>>> import numpy as np
>>> np.set_printoptions(suppress=True, linewidth=120)
>>> rd = lambda a: np.round(a, 3) + 0
>>> X = np.loadtxt("block14.csv", delimiter=",")
>>> X
array([[ -6.728,   0.156,  -0.789,  -0.839,  -4.684,  -1.573,  -4.66 ,  -6.409],
       [ 10.018,  -0.98 ,   4.266,  -2.36 ,  -6.589,   3.417,  -0.124,   5.58 ],
       [  2.336,   0.878,  -5.949,  -0.429,   5.418,  -0.527,  -7.714,   0.285],
       [  0.925,   5.153,  -0.016,  -4.67 ,  -2.857,  -2.962,  -6.178,  -0.619],
       [  9.568,  -2.604,  -1.02 ,  -0.7  ,   2.181,  -1.927,  -5.09 ,   2.63 ],
       [  2.979,  -5.955,  -0.993,  -0.562,   2.461,   2.859,   4.442,  -4.584],
       [  7.238,   0.05 ,  -5.703,  -5.292,  -7.389,  -0.65 ,  -1.648,   0.207],
       [ -3.503,   0.937,  -6.937,  -1.46 ,  -2.984,  -4.764,  -7.352,   0.153],
       [  0.957,   2.485,  -3.09 ,   1.541,   1.579,  -2.68 ,   3.805,   0.438],
       [  6.06 ,  -2.932,   2.937,  -3.581,  -3.511,  -1.117,   5.065,  -0.199],
       [ -4.575,  -0.875,   2.188,   0.006,   1.753,  -1.82 ,  -1.127,   1.793],
       [  5.731,  -0.034,   3.867,   0.455,  -2.562,   2.022,   2.347,  -3.533],
       [  0.54 ,   3.825,  -6.441,   0.748,  -2.085,  -0.287,  -4.612,   0.614],
       [  1.147,   7.795,   1.383,  -2.652,   0.305,   0.545,   3.867,   2.417],
       [ -0.284,   2.398,   2.441,  -7.945,  -2.222,   4.439,  -3.439,   4.174],
       [  0.553,   0.016,   4.759,  -2.87 , -10.108,  -3.638,   6.162,  -0.39 ],
       [  0.329,  -3.846,   0.52 ,  -3.407,   0.014,  -0.901,   1.302,   3.983],
       [ -0.545,  -2.024,   0.042,   0.155,   1.439,   1.023,  -3.62 ,  -6.879],
       [ -3.887,   0.59 ,  -5.865,  -1.872,   2.807,  -4.527,  -5.172,   1.394],
       [ -0.238,   1.898,   4.986,   3.996,   2.082,   0.531,  -7.734,  -6.248],
       [  7.412,  -3.616,   2.515,   2.377,  -0.944,  -0.178,   0.122,  -4.619],
       [  4.765,   8.351,  -4.604,  -4.807,   1.378,   2.471,  -2.252,   0.412]])
>>> Xs = X - X.mean(axis=1)
Traceback (most recent call last):
  File "<python-input-5>", line 1, in <module>
    Xs = X - X.mean(axis=1)
         ~~^~~~~~~~~~~~~~~~
ValueError: operands could not be broadcast together with shapes (22,8) (22,) 
>>> Xs = X - X.mean(axis=0)
>>> Uu, sv, vt = np.linalg.svd(Xs, full_matrices=False)
>>> rd(Xs.mean(axis=0))
array([0., 0., 0., 0., 0., 0., 0., 0.])
>>> (np.sign(Uu[:, 0]) == np.sign(Uu[0, 0])).astype(int)
array([1, 0, 1, 1, 0, 0, 0, 1, 1, 0, 1, 0, 1, 0, 0, 0, 0, 1, 1, 1, 0, 1])
>>> np.searchsorted(np.cumsum(sv ** 2) / (sv ** 2).sum(), 0.9) + 1
np.int64(6)
>>> rd((sv ** 2).sum() ** 2 / (sv ** 4).sum())
np.float64(5.229)
>>> rd(vt[0] * np.sign(vt[0, np.abs(vt[0]).argmax()]))
array([ 0.51 , -0.213,  0.443, -0.084, -0.319,  0.165,  0.594,  0.097])
>>> np.abs(Uu[:, 0]).argmax()
np.int64(1)
>>> rd(sv ** 2 / (sv ** 2).sum())
array([0.323, 0.19 , 0.156, 0.099, 0.096, 0.073, 0.045, 0.018])
>>> np.linalg.matrix_rank(Xs)
np.int64(8)
